$ python3 -q
>>> import numpy as np
>>> np.set_printoptions(precision=2, suppress=True, linewidth=100)
>>> W0 = np.loadtxt("a.csv", delimiter=",")
>>> W0
array([[-0.9,  0.5, -1. ,  1.4,  1. , -0.2, -0.8,  0.8, -0.2,  1.9, -0.5],
       [-0.3, -0.1,  1.3, -1.5, -0.6,  1.3, -0.6,  0.8,  0.8,  0.2,  0.3],
       [-0.3,  0.8, -0.2, -0.3, -1.5, -0.3,  2. , -1.2, -0.3,  0.9,  1. ],
       [ 0.7, -0.9,  0.1,  3. ,  1.1, -0.8, -0.5, -1.7, -1.1,  0.2,  0.3],
       [-1.3, -0.4,  0. , -3.3, -0.1,  1.1,  1.2,  1. , -0.6, -0.2,  0.9],
       [-0.1, -0.4,  1.4,  0.8,  0.6, -0.9,  0.4,  0.2,  0.4,  0.1,  0.2],
       [ 0.4,  0.9, -1.2, -0.1, -1. ,  0.7,  0.6, -2.6, -0.8,  1.9,  1.2],
       [-0.8,  0. , -1. ,  1.1, -1.9, -0.6,  0.1,  1.2,  0.8,  1.4, -0.6],
       [-0.2,  1.6,  1.2,  1.8,  0.7,  1.2,  1.2, -1.1,  0.6, -0.8, -1.8],
       [-1.2, -0.7, -0.8,  0.1,  0.6,  0.4, -1.8,  0.1, -2.7,  1.2, -0.9],
       [ 0.7, -1. , -0.4, -0.2, -0.6,  0.5,  0.2,  0.1,  1.2,  2.4,  0.7]])
>>> r0 = np.array([7, 5, 2, 7, 3, 1, 8, 7, 9, 8, 9])
>>> out = W0 + np.outer(r0, np.eye(11)[5])
>>> np.linalg.matrix_rank(np.linalg.inv(out) - np.linalg.inv(W0), tol=1e-8)
np.int64(1)
>>> np.linalg.matrix_rank(out - W0)
np.int64(1)
>>> r0, v = W0[6], W0[5]
>>> round(float(r0 @ r0), 2)
16.72
>>> r0 @ v
np.float64(-3.56)
>>> pr = (r0 @ v) / (r0 @ r0) * r0
>>> v - pr
array([-0.01, -0.21,  1.14,  0.78,  0.39, -0.75,  0.53, -0.35,  0.23,  0.5 ,  0.46])
>>> pr
array([-0.09, -0.19,  0.26,  0.02,  0.21, -0.15, -0.13,  0.55,  0.17, -0.4 , -0.26])
>>> np.abs(W0).max()
np.float64(3.3)
>>> print(np.round(W0.sum(axis=1), 2) + 0)
[ 2.   1.6  0.6  0.4 -1.7  2.7  0.  -0.3  4.4 -5.7  3.6]
>>> W0[11]
Traceback (most recent call last):
  File "<python-input-16>", line 1, in <module>
    W0[11]
    ~~^^^^
IndexError: index 11 is out of bounds for axis 0 with size 11
>>> print(W0 - W0[0])
[[ 0.   0.   0.   0.   0.   0.   0.   0.   0.   0.   0. ]
 [ 0.6 -0.6  2.3 -2.9 -1.6  1.5  0.2  0.   1.  -1.7  0.8]
 [ 0.6  0.3  0.8 -1.7 -2.5 -0.1  2.8 -2.  -0.1 -1.   1.5]
 [ 1.6 -1.4  1.1  1.6  0.1 -0.6  0.3 -2.5 -0.9 -1.7  0.8]
 [-0.4 -0.9  1.  -4.7 -1.1  1.3  2.   0.2 -0.4 -2.1  1.4]
 [ 0.8 -0.9  2.4 -0.6 -0.4 -0.7  1.2 -0.6  0.6 -1.8  0.7]
 [ 1.3  0.4 -0.2 -1.5 -2.   0.9  1.4 -3.4 -0.6  0.   1.7]
 [ 0.1 -0.5  0.  -0.3 -2.9 -0.4  0.9  0.4  1.  -0.5 -0.1]
 [ 0.7  1.1  2.2  0.4 -0.3  1.4  2.  -1.9  0.8 -2.7 -1.3]
 [-0.3 -1.2  0.2 -1.3 -0.4  0.6 -1.  -0.7 -2.5 -0.7 -0.4]
 [ 1.6 -1.5  0.6 -1.6 -1.6  0.7  1.  -0.7  1.4  0.5  1.2]]
>>> np.linalg.rank(W0)
Traceback (most recent call last):
  File "<python-input-18>", line 1, in <module>
    np.linalg.rank(W0)
    ^^^^^^^^^^^^^^
AttributeError: module 'numpy.linalg' has no attribute 'rank'
>>> out = W0 / np.sqrt((W0 ** 2).mean(axis=1, keepdims=True))
>>> np.linalg.matrix_rank(W0 - W0.mean(axis=1, keepdims=True))
np.int64(10)
>>> F = np.load("layer14.npy")
>>> print(F)
[[-3.  1.  0.  0.  0.]
 [ 0. -3.  1.  0.  0.]
 [ 0.  0. -3.  1.  0.]
 [ 0.  0.  0. -3.  1.]
 [ 0.  0.  0.  0. -3.]]
>>> # triangular
>>> blk = np.stack([F, -3 * F, F[::-1]])
>>> print(np.einsum("bij,cij->bc", blk, blk))
[[  49. -147.   10.]
 [-147.  441.  -30.]
 [  10.  -30.   49.]]
>>> np.linalg.matrix_rank(blk.reshape(3, -1))
np.int64(2)
>>> np.linalg.norm(blk, axis=(1, 2))
array([ 7., 21.,  7.])
>>> blk.shape
(3, 5, 5)
>>> np.linalg.det(blk)
array([ -243., 59049.,  -243.])
>>> W1 = np.array([[-8, -3, 6, -1],
...     [1, 4, -2, -4],
...     [8, -7, -6, 9],
...     [0, -9, -9, 7],
...     [5, 2, 9, 1]])
>>> b = np.array([-1, 1, -3, 0])
>>> H = np.maximum(F @ W1 + b, 0)
>>> print(H)
[[24. 14.  0.  0.]
 [ 4.  0.  0. 21.]
 [ 0. 13.  6.  0.]
 [ 4. 30. 33.  0.]
 [ 0.  0.  0.  0.]]
>>> C = np.array([[7, 9, 4], [0, 0, 6], [2, 2, 1], [4, 9, 1]])
>>> (H @ C).round(6).argmax(axis=1)
array([1, 1, 2, 2, 0])
>>> r0 = np.array([5, 0, 2])
>>> print(np.convolve(F[1], r0))
[  0. -15.   5.  -6.   2.   0.   0.]
>>> np.polyval(r0, F[1])
array([ 2., 47.,  7.,  2.,  2.])
>>> np.array([np.convolve(row, r0, "same") for row in F])
array([[  5.,  -6.,   2.,   0.,   0.],
       [-15.,   5.,  -6.,   2.,   0.],
       [  0., -15.,   5.,  -6.,   2.],
       [  0.,   0., -15.,   5.,  -6.],
       [  0.,   0.,   0., -15.,   0.]])
>>> gram = F.T @ F
>>> np.linalg.eigvalsh(gram)[::-1]
array([15.13, 12.78,  9.67,  6.72,  4.7 ])
>>> print(np.trace(gram), (F ** 2).sum())
49.0 49.0
>>> np.linalg.matrix_rank(gram)
np.int64(5)
>>> gram
array([[ 9., -3.,  0.,  0.,  0.],
       [-3., 10., -3.,  0.,  0.],
       [ 0., -3., 10., -3.,  0.],
       [ 0.,  0., -3., 10., -3.],
       [ 0.,  0.,  0., -3., 10.]])
>>> m1 = np.load("data.npy")
>>> print(m1)
[[  1  -1   1  -1]
 [  1   0   0   0]
 [  1   1   1   1]
 [  1   2   4   8]
 [  1   3   9  27]
 [  1   4  16  64]
 [  1   5  25 125]
 [  1   6  36 216]
 [  1   7  49 343]
 [  1   8  64 512]
 [  1   9  81 729]]
>>> print(np.abs(np.linalg.svd(m1)[2][-1]))
[0.81 0.57 0.11 0.01]
>>> print([round(float(x), 2) for x in np.linalg.svd(m1, compute_uv=False)[:3]])
[996.78, 21.25, 2.16]
>>> np.argsort(-np.linalg.norm(m1, axis=0).round(6), kind="stable")[:3]
array([3, 2, 1])
>>> X = np.load("test0.npy")
>>> X
array([[  1,  -5,  -3,   2,   4,  -4,   1],
       [  0,  -5,   3,   2,   4,  -1,  -3],
       [  0,   5,   4,  -3,  -2,  -2,  -4],
       [ -2,   4,   1,   5,  -2,  -3,   3],
       [  4,   1,  -5,  -4,  -5,   1,  -3],
       [ -5,  -5,  -1,  -3,  -2,  -4,  -5],
       [ -4,  -5,  -3,   4,   2,   4,   3],
       [  2,   5,   4,  -4,   2,  -5,  -1],
       [  1,   0,   2,   0,  -2,  -1,   5],
       [ -3,  -3,  -2,   4,   5,  -4,  -4],
       [ -2,  -4,   3,  -4,  -5,   2,  -5],
       [  1, -30,  12,  12,  24,  -9, -14]])
>>> rng = np.random.default_rng(2821)
>>> out = X + rng.integers(-2, 3, (12, 1)) @ rng.integers(-2, 3, (1, 7))
>>> print(out)
[[  0  -3  -5   4   2  -3   2]
 [ -2  -1  -1   6   0   1  -1]
 [  2   1   8  -7   2  -4  -6]
 [ -2   4   1   5  -2  -3   3]
 [  4   1  -5  -4  -5   1  -3]
 [ -4  -7   1  -5   0  -5  -6]
 [ -3  -7  -1   2   4   3   2]
 [  3   3   6  -6   4  -6  -2]
 [  0   2   0   2  -4   0   6]
 [ -4  -1  -4   6   3  -3  -3]
 [ -3  -2   1  -2  -7   3  -4]
 [  3 -34  16   8  28 -11 -16]]
>>> np.round(np.linalg.svd(out - X, compute_uv=False), 2) + 0
array([19.,  0.,  0.,  0.,  0.,  0.,  0.])
>>> np.abs(out - X).sum(axis=1)
array([11, 22, 22,  0,  0, 11, 11, 11, 11, 11, 11, 22])
>>> P = X @ np.linalg.solve(X.T @ X, X.T)
>>> np.round(np.linalg.eigvalsh(P), 2) + 0
array([0., 0., 0., 0., 0., 1., 1., 1., 1., 1., 1., 1.])
>>> print(np.allclose(P @ P, P))
True
>>> np.diag(P)
array([0.48, 0.05, 0.36, 0.83, 0.77, 0.78, 0.5 , 0.62, 0.56, 0.52, 0.58, 0.95])
>>> np.abs(X).max()
np.int64(30)
>>> np.linalg.svd(X, compute_uv=False)
array([47.47, 15.83, 13.78,  9.59,  9.05,  6.44,  4.84])
>>> X.shape
(12, 7)
>>> print(np.unravel_index(np.abs(X).argmax(), X.shape))
(np.int64(11), np.int64(1))
>>> X - X[0]
array([[  0,   0,   0,   0,   0,   0,   0],
       [ -1,   0,   6,   0,   0,   3,  -4],
       [ -1,  10,   7,  -5,  -6,   2,  -5],
       [ -3,   9,   4,   3,  -6,   1,   2],
       [  3,   6,  -2,  -6,  -9,   5,  -4],
       [ -6,   0,   2,  -5,  -6,   0,  -6],
       [ -5,   0,   0,   2,  -2,   8,   2],
       [  1,  10,   7,  -6,  -2,  -1,  -2],
       [  0,   5,   5,  -2,  -6,   3,   4],
       [ -4,   2,   1,   2,   1,   0,  -5],
       [ -3,   1,   6,  -6,  -9,   6,  -6],
       [  0, -25,  15,  10,  20,  -5, -15]])
>>> np.linalg.rank(X)
Traceback (most recent call last):
  File "<python-input-66>", line 1, in <module>
    np.linalg.rank(X)
    ^^^^^^^^^^^^^^
AttributeError: module 'numpy.linalg' has no attribute 'rank'
>>> print(X.sum(axis=1))
[ -4   0  -2   6 -11 -25   1   3   5  -7 -15  -4]
>>> X.mean(axis=0)
array([-0.58, -3.5 ,  1.25,  0.92,  1.92, -2.17, -2.25])
>>> np.zeros(12, 7)
Traceback (most recent call last):
  File "<python-input-69>", line 1, in <module>
    np.zeros(12, 7)
    ~~~~~~~~^^^^^^^
TypeError: Cannot interpret '7' as a data type
>>> np.linalg.matrix_rank(X)
np.int64(7)
>>> print(np.diff(X, axis=0))
[[ -1   0   6   0   0   3  -4]
 [  0  10   1  -5  -6  -1  -1]
 [ -2  -1  -3   8   0  -1   7]
 [  6  -3  -6  -9  -3   4  -6]
 [ -9  -6   4   1   3  -5  -2]
 [  1   0  -2   7   4   8   8]
 [  6  10   7  -8   0  -9  -4]
 [ -1  -5  -2   4  -4   4   6]
 [ -4  -3  -4   4   7  -3  -9]
 [  1  -1   5  -8 -10   6  -1]
 [  3 -26   9  16  29 -11  -9]]
>>> np.count_nonzero(X)
np.int64(80)
>>> X.sum(axis=0)
array([ -7, -42,  15,  11,  23, -26, -27])
>>> out = X / np.linalg.norm(X, axis=1)
Traceback (most recent call last):
  File "<python-input-74>", line 1, in <module>
    out = X / np.linalg.norm(X, axis=1)
          ~~^~~~~~~~~~~~~~~~~~~~~~~~~~~
ValueError: operands could not be broadcast together with shapes (12,7) (12,) 
>>> out = X / np.linalg.norm(X, axis=1, keepdims=True)
>>> gram = out @ out.T
>>> gram[3]
array([-0.11, -0.32,  0.1 ,  1.  , -0.39, -0.3 , -0.02,  0.1 ,  0.45,  0.02, -0.49, -0.3 ])
>>> np.linalg.norm(out, axis=1)
array([1., 1., 1., 1., 1., 1., 1., 1., 1., 1., 1., 1.])
>>> np.argwhere(np.triu(np.abs(gram) > 0.95, 1))
array([[ 1, 11]])
>>> arr = np.load("arr.npy")
>>> arr
array([[1, 0, 0, 0],
       [0, 1, 0, 0],
       [5, 8, 1, 0],
       [3, 8, 8, 1]])
>>> labels = rng.permutation(4)
>>> labels
array([0, 1, 2, 3])
>>> out = arr[labels][:, labels]
>>> out
array([[1, 0, 0, 0],
       [0, 1, 0, 0],
       [5, 8, 1, 0],
       [3, 8, 8, 1]])
>>> print(round(float(np.linalg.det(out)), 2), np.round(np.linalg.det(arr[labels]), 2))
1.0 1.0
>>> np.trace(out)
np.int64(4)
>>> print(np.sort(np.abs(np.linalg.eigvals(out))))
[1. 1. 1. 1.]
>>> U, sv, vt = np.linalg.svd(arr)
>>> sv
array([14.32,  4.9 ,  0.97,  0.01])
>>> np.argmax(sv[:-1] / (sv[1:] + 1e-6)) + 1
np.int64(3)
>>> out = U[:, :3] @ np.diag(sv[:3]) @ vt[:3]
>>> print(np.linalg.matrix_rank(out))
3
>>> np.linalg.matrix_rank(arr, rtol=0.05)
np.int64(3)
>>> np.round(np.linalg.norm(arr - out, 2), 2), round(sv[3], 2)
(np.float64(0.01), np.float64(0.01))
>>> E = np.load("m.npy")
>>> E
array([[1.  , 0.7 , 0.49, 0.34, 0.24],
       [0.7 , 1.  , 0.7 , 0.49, 0.34],
       [0.49, 0.7 , 1.  , 0.7 , 0.49],
       [0.34, 0.49, 0.7 , 1.  , 0.7 ],
       [0.24, 0.34, 0.49, 0.7 , 1.  ]])
>>> vals, V = np.linalg.eigh(E)
>>> x = np.array([6, 4, 6, 2, 7])
>>> np.round(x @ E @ x, 2)
np.float64(376.24)
>>> (np.sign(V[:, -1].round(6)) == np.sign(V[0, -1].round(6))).astype(int)
array([1, 1, 1, 1, 1])
>>> print(round(x @ E @ x / (x @ x), 2), round(vals[0], 2), round(vals[-1], 2))
2.67 0.19 3.1
>>> np.linalg.eigvalsh(E[1:, 1:])
array([0.2 , 0.32, 0.76, 2.72])
>>> V * np.abs(vals) @ V.T
array([[1.  , 0.7 , 0.49, 0.34, 0.24],
       [0.7 , 1.  , 0.7 , 0.49, 0.34],
       [0.49, 0.7 , 1.  , 0.7 , 0.49],
       [0.34, 0.49, 0.7 , 1.  , 0.7 ],
       [0.24, 0.34, 0.49, 0.7 , 1.  ]])
